% ipython --no-banner

In [1]: import numpy as np

In [2]: np.set_printoptions(precision=2, suppress=True, linewidth=160)

In [3]: W0 = np.load("layer16.npy")

In [4]: print(W0)
[[ 2  0 -2  3 -2 -3 -3  2]
 [-3  3  3 -2 -2 -1 -2  2]
 [ 3 -1  2  1 -3  2 -2  0]
 [ 2  0 -2  3 -2 -3 -3  2]
 [-3 -2 -1  3  0  3  2  3]
 [ 2  2 -2  0 -3  1 -3  1]
 [-3  0 -1 -3 -2  1  3 -1]
 [ 3  2 -3 -1  1  1  2  2]
 [-1 -3  0  0  2  3  2 -3]
 [-1 -1  0 -2  3  2 -3  0]]

In [5]: # rows 0 and 3 are equal

In [6]: rng = np.random.default_rng(732684)

In [7]: A2 = W0 + rng.integers(-2, 3, (10, 7)) @ rng.integers(-2, 3, (7, 8))

In [8]: print(A2)
[[ -9   4 -14   4   0   7  -1  13]
 [ -5  16  -4   2  -1   0  -3   1]
 [ -8   2   6  -1   5  16   2   3]
 [ -7   2   2  -2   4   7   1   5]
 [ -1  -6  -6   1  -1   3   4   0]
 [  8   3   0   7  -9   0   3  -4]
 [ -5   2   8 -15   7  -3  -5  -6]
 [  6  -6   4   2  -4   2   8   3]
 [ -1  -1  -3   4   0   3   2  -1]
 [  2   1 -11   1  -2  -2  -3   2]]

In [9]: print(np.abs(A2 - W0).sum(axis=1))
[53 30 49 43 19 34 51 34 13 30]

In [10]: print(np.round(np.linalg.svd(A2 - W0, compute_uv=False), 2) + 0)
[33.12 28.14 20.68 13.59  7.31  3.11  0.45  0.  ]

In [11]: A2 = np.c_[W0[:, :1] @ np.array([[4]]), np.array([3, -4, 5, 9, 5, 2, -5, 8, 6, 8])]

In [12]: print(A2)
[[  8   3]
 [-12  -4]
 [ 12   5]
 [  8   9]
 [-12   5]
 [  8   2]
 [-12  -5]
 [ 12   8]
 [ -4   6]
 [ -4   8]]

In [13]: print(np.linalg.norm(np.linalg.qr(W0)[0].T @ A2, axis=0) ** 2 / ((A2 ** 2).sum(axis=0) + 1e-12))
[1.   0.83]

In [14]: print(np.round(np.linalg.lstsq(W0, A2[:, 0])[0], 2) + 0)
[4. 0. 0. 0. 0. 0. 0. 0.]
